>>> import numpy as np
>>> np.set_printoptions(suppress=True, linewidth=120)
>>> m1 = np.load("a.npy")
>>> m1
array([[ 1,  6,  8,  5, -5],
       [ 0,  4,  4, -8, -3],
       [ 0,  0,  8,  1,  0],
       [ 0,  0,  0, -1,  4],
       [ 0,  0,  0,  0,  2]])
>>> # triangular: eigenvalues sit on the diagonal
>>> G = m1.T @ m1
>>> np.round(np.linalg.svd(m1, compute_uv=False) ** 2, 2) + 0
array([207.64,  90.78,  34.68,   8.9 ,   0.  ])
>>> (m1 @ m1.T).shape
(5, 5)
>>> G
array([[  1,   6,   8,   5,  -5],
       [  6,  52,  64,  -2, -42],
       [  8,  64, 144,  16, -52],
       [  5,  -2,  16,  91,  -5],
       [ -5, -42, -52,  -5,  54]])
>>> W2 = np.array([[2, 1, 2, 1, 2], [2, 0, 2, 2, 2], [1, 1, 2, 0, 2], [1, 0, 1, 1, 1]])
>>> rng = np.random.default_rng(202829)
>>> arr = rng.normal(size=(11, 4)) @ W2 + np.array([2, -1, 0, 1, -1])
>>> arr.round(2)
array([[ 2.61, -0.8 ,  0.32,  1.4 , -0.68],
       [ 1.94, -0.79,  0.43,  0.73, -0.57],
       [ 6.46,  0.18,  5.36,  4.28,  4.36],
       [ 8.24,  0.7 ,  6.35,  5.54,  5.35],
       [-3.47, -1.94, -6.36, -3.54, -7.36],
       [-1.61, -2.43, -4.89, -1.17, -5.89],
       [ 2.57, -0.92, -0.14,  1.49, -1.14],
       [ 1.88, -2.12, -0.71,  1.99, -1.71],
       [-0.98, -3.68, -4.81,  0.7 , -5.81],
       [ 3.46, -0.92,  1.58,  2.38,  0.58],
       [ 7.05, -0.67,  5.5 ,  5.73,  4.5 ]])
>>> d = np.linalg.norm(arr[:, None] - arr[None], axis=-1)
>>> d.mean(axis=1).argmax()
np.int64(4)
>>> d[4].round(2)
array([12.33, 11.87, 20.95, 23.45,  0.  ,  3.69, 11.84, 11.09,  5.67, 14.5 , 21.9 ])
>>> np.flatnonzero(d[4] < d.mean() / 2)
array([4, 5])
>>> np.round(np.linalg.norm(arr, axis=1), 2)
array([ 3.15,  2.33, 10.38, 12.97, 11.09,  8.28,  3.31,  3.93,  8.47,  4.62, 11.55])
>>> d[:5, :5].round(2)
array([[ 0.  ,  0.96,  8.65, 11.13, 12.33],
       [ 0.96,  0.  ,  9.09, 11.64, 11.87],
       [ 8.65,  9.09,  0.  ,  2.65, 20.95],
       [11.13, 11.64,  2.65,  0.  , 23.45],
       [12.33, 11.87, 20.95, 23.45,  0.  ]])
>>> d.shape
(11, 11)
>>> left, s, Vh = np.linalg.svd(arr)
>>> V = Vh[:(s > 1e-8).sum()]
>>> vec = arr[5] + -3 * arr[8] + rng.integers(2) * np.eye(5)[1]
>>> vec.round(2)
array([ 1.33,  8.61,  9.53, -3.28, 11.53])
>>> np.linalg.matrix_rank(np.vstack([arr, vec]))
np.int64(4)
>>> round(np.linalg.norm(vec - V.T @ V @ vec), 2)
np.float64(0.0)
>>> np.linalg.lstsq(arr[:-1].T, arr[-1])[2]
np.int32(4)
>>> np.round(arr @ np.linalg.pinv(arr) @ arr, 2)
array([[ 2.61, -0.8 ,  0.32,  1.4 , -0.68],
       [ 1.94, -0.79,  0.43,  0.73, -0.57],
       [ 6.46,  0.18,  5.36,  4.28,  4.36],
       [ 8.24,  0.7 ,  6.35,  5.54,  5.35],
       [-3.47, -1.94, -6.36, -3.54, -7.36],
       [-1.61, -2.43, -4.89, -1.17, -5.89],
       [ 2.57, -0.92, -0.14,  1.49, -1.14],
       [ 1.88, -2.12, -0.71,  1.99, -1.71],
       [-0.98, -3.68, -4.81,  0.7 , -5.81],
       [ 3.46, -0.92,  1.58,  2.38,  0.58],
       [ 7.05, -0.67,  5.5 ,  5.73,  4.5 ]])
>>> round(float(np.trace(np.linalg.pinv(arr) @ arr)), 2)
4.0
>>> try:
...     np.linalg.inv(arr)
... except np.linalg.LinAlgError as e:
...     print(repr(e))
... 
LinAlgError('Last 2 dimensions of the array must be square')
>>> np.abs(np.diag(np.linalg.qr(arr)[1])) > 1e-9
array([ True,  True,  True,  True, False])
>>> [round(float(x), 2) for x in np.linalg.svd(arr, compute_uv=False)[:3]]
[24.86, 10.61, 2.15]
>>> round(np.linalg.norm(arr, 2) / np.linalg.norm(arr), 2)
np.float64(0.92)
>>> np.argsort(-np.linalg.norm(arr, axis=0).round(6), kind="stable")[:3]
array([0, 4, 2])
>>> Xs = arr - arr.mean(axis=0)
>>> left, s, Vh = np.linalg.svd(Xs, full_matrices=False)
>>> (np.sign(left[:, 0]) == np.sign(left[0, 0])).astype(int)
array([1, 0, 1, 1, 0, 0, 0, 0, 0, 1, 1])
>>> np.linalg.matrix_rank(Xs)
np.int64(3)
>>> np.round(Vh[0] * np.sign(Vh[0, np.abs(Vh[0]).argmax()]), 2)
array([0.48, 0.13, 0.56, 0.34, 0.56])
>>> np.abs(Vh[0]).argmax()
np.int64(2)
>>> E = np.load("out6.npy")
>>> E
array([[ 1.22,  1.43, -0.34],
       [ 0.63,  0.54, -0.17],
       [-3.  , -3.66,  1.29],
       [ 1.23,  1.59, -0.5 ],
       [-0.67, -0.75,  0.17],
       [ 0.74,  0.44, -0.37],
       [-2.09, -2.09,  0.52],
       [ 1.08,  1.72, -0.69],
       [ 2.24,  2.93, -1.33],
       [-5.63, -4.96,  0.63],
       [ 0.49,  0.64, -0.62],
       [-1.34, -1.19,  0.13],
       [ 0.82,  1.38, -0.63],
       [ 0.2 ,  0.05,  0.36],
       [ 4.35,  3.65,  0.27],
       [ 0.84,  0.36,  0.15]])
>>> f = np.array([6, 4, 3])
>>> np.round(np.correlate(E[6], E[5], "full"), 2)
array([ 0.77, -0.15, -2.66, -1.32,  0.38])
>>> z = E[:, 1] > np.median(E[:, 1])
>>> f = E[z].mean(axis=0) - E[~z].mean(axis=0)
>>> f.round(2)
array([ 2.88,  3.21, -0.86])
>>> z.astype(int)
array([1, 1, 0, 1, 0, 0, 0, 1, 1, 0, 1, 0, 1, 0, 1, 0])
>>> ((E - E.mean(axis=0)) @ f > 0).astype(int)
array([1, 1, 0, 1, 0, 1, 0, 1, 1, 0, 1, 0, 1, 0, 1, 1])
